$ ipython --no-banner

In [1]: import numpy as np

In [2]: import numpy.linalg as la

In [3]: np.set_printoptions(suppress=True, linewidth=200)

In [4]: tidy = lambda a: np.round(a, 2) + 0

In [5]: feats = np.load("a.npy")

In [6]: feats
Out[6]: 
array([[-0.79,  0.45,  0.82,  0.99, -0.67,  0.92, -0.98,  0.65,  0.41,  0.04,  0.88],
       [ 0.96, -0.55, -0.97, -1.  ,  0.86, -0.99,  1.  , -0.85, -0.56, -0.04, -0.98],
       [ 0.92,  0.56, -0.93, -0.9 ,  0.35, -0.35,  0.94, -0.45,  0.09,  0.12, -0.58],
       [ 0.69, -0.53, -0.72, -0.98,  0.64, -0.92,  0.97, -0.6 , -0.42, -0.06, -0.86],
       [-0.93, -0.65,  0.95,  0.9 , -0.34,  0.27, -0.95,  0.45, -0.14, -0.14,  0.56],
       [-0.35,  0.06,  0.37,  0.6 , -0.21,  0.37, -0.58,  0.21,  0.09,  0.  ,  0.35],
       [ 0.12,  0.52, -0.13,  0.65, -0.28,  0.64, -0.46,  0.21,  0.28,  0.08,  0.45],
       [-0.83, -0.76,  0.86,  0.29,  0.02, -0.43, -0.64,  0.14, -0.33, -0.16,  0.  ],
       [-0.35,  0.21,  0.37,  0.74, -0.29,  0.54, -0.69,  0.27,  0.17,  0.02,  0.47],
       [-0.35, -0.86,  0.37, -0.92,  0.54, -0.92,  0.74, -0.4 , -0.56, -0.18, -0.76],
       [ 0.12,  0.71, -0.13,  0.85, -0.44,  0.83, -0.7 ,  0.34,  0.42,  0.12,  0.65],
       [ 0.87, -0.07, -0.89, -0.98,  0.59, -0.84,  0.98, -0.6 , -0.24,  0.02, -0.82],
       [-0.24,  0.56,  0.25,  0.9 , -0.46,  0.81, -0.82,  0.4 ,  0.36,  0.08,  0.69],
       [-0.99, -1.  ,  0.99, -0.74,  0.56, -0.99, -0.51, -0.14, -0.86, -0.46, -0.76],
       [ 0.62,  0.03, -0.65, -0.81,  0.32, -0.51,  0.81, -0.34, -0.1 ,  0.02, -0.52],
       [-0.99, -0.93,  0.99,  0.87, -0.21, -0.34, -0.97,  0.45, -0.45, -0.27,  0.4 ],
       [-0.45,  0.36,  0.48,  0.89, -0.43,  0.74, -0.85,  0.4 ,  0.27,  0.04,  0.65],
       [ 0.69, -0.41, -0.72, -0.97,  0.58, -0.87,  0.96, -0.56, -0.35, -0.04, -0.81],
       [-0.45,  0.49,  0.48,  0.93, -0.5 ,  0.83, -0.89,  0.45,  0.35,  0.06,  0.73],
       [-0.79, -0.62,  0.82,  0.52, -0.09, -0.15, -0.72,  0.21, -0.21, -0.12,  0.18],
       [-0.69, -0.98,  0.72, -0.98,  0.74, -0.99,  0.87, -0.56, -0.79, -0.31, -0.92],
       [-0.74,  0.79,  0.78,  1.  , -0.8 ,  0.98, -0.99,  0.75,  0.62,  0.12,  0.95],
       [-0.96, -0.52,  0.97,  0.97, -0.52,  0.64, -0.98,  0.6 ,  0.  , -0.12,  0.77],
       [-0.24, -0.61,  0.25, -0.66,  0.3 , -0.69,  0.43, -0.21, -0.33, -0.1 , -0.47],
       [ 0.69,  0.79, -0.72,  0.37, -0.23,  0.69,  0.1 ,  0.07,  0.41,  0.16,  0.35],
       [-0.35,  0.06,  0.37,  0.6 , -0.21,  0.37, -0.58,  0.21,  0.09,  0.  ,  0.35],
       [-0.95, -0.91,  0.96,  0.42,  0.03, -0.6 , -0.81,  0.21, -0.47, -0.24,  0.  ],
       [-0.97, -0.09,  0.98,  1.  , -0.76,  0.93, -1.  ,  0.78,  0.29, -0.06,  0.94],
       [ 0.12,  0.41, -0.13,  0.48, -0.2 ,  0.49, -0.31,  0.14,  0.21,  0.06,  0.32],
       [ 0.97, -0.21, -0.98, -1.  ,  0.82, -0.97,  1.  , -0.83, -0.43,  0.02, -0.96],
       [ 0.45,  0.81, -0.48,  0.79, -0.41,  0.85, -0.51,  0.27,  0.48,  0.16,  0.62],
       [-0.54,  0.6 ,  0.57,  0.97, -0.61,  0.91, -0.95,  0.56,  0.44,  0.08,  0.83],
       [ 1.  ,  1.  , -1.  ,  0.98, -0.81,  1.  , -0.25,  0.45,  0.95,  0.56,  0.95],
       [ 0.  ,  0.64,  0.  ,  0.85, -0.42,  0.8 , -0.72,  0.34,  0.38,  0.1 ,  0.64],
       [-0.93, -0.17,  0.95,  0.99, -0.61,  0.82, -0.99,  0.65,  0.18, -0.06,  0.84],
       [ 0.12,  0.41, -0.13,  0.48, -0.2 ,  0.49, -0.31,  0.14,  0.21,  0.06,  0.32],
       [ 0.  ,  0.  ,  0.  ,  0.  ,  0.  ,  0.  ,  0.  ,  0.  ,  0.  ,  0.  ,  0.  ],
       [ 0.93, -0.13, -0.95, -0.99,  0.71, -0.92,  0.99, -0.72, -0.33,  0.02, -0.91],
       [ 0.54, -0.6 , -0.57, -0.97,  0.61, -0.91,  0.95, -0.56, -0.44, -0.08, -0.83],
       [-0.74, -0.98,  0.78, -0.97,  0.71, -0.99,  0.81, -0.51, -0.78, -0.31, -0.89],
       [-1.  , -1.  ,  1.  ,  1.  , -0.65, -0.05, -1.  ,  0.87, -0.68, -0.51,  0.89],
       [ 0.98,  0.92, -0.99, -0.81,  0.16,  0.37,  0.95, -0.4 ,  0.44,  0.25, -0.32],
       [ 0.98,  0.97, -0.99, -0.34, -0.13,  0.81,  0.87, -0.21,  0.64,  0.33,  0.15],
       [-0.45, -0.07,  0.48,  0.58, -0.19,  0.29, -0.6 ,  0.21,  0.04, -0.02,  0.32]])

In [7]: other = np.array([[-2, -4, -4],
   ...:     [-3, 3, 2],
   ...:     [-2, 3, -3],
   ...:     [-4, 1, -1],
   ...:     [2, 0, -1],
   ...:     [-4, -4, 5],
   ...:     [1, 1, -2],
   ...:     [-1, 2, -2],
   ...:     [2, 3, 4],
   ...:     [5, -4, 0],
   ...:     [-5, 1, 2]])

In [8]: tidy(np.einsum("ij->j", feats))
Out[8]: array([-4.3 , -1.3 ,  4.48,  6.59, -2.13,  2.96, -6.39,  2.49, -0.65, -0.76,  3.86])

In [9]: la.matrix_rank(feats @ other)
Out[9]: np.int64(3)
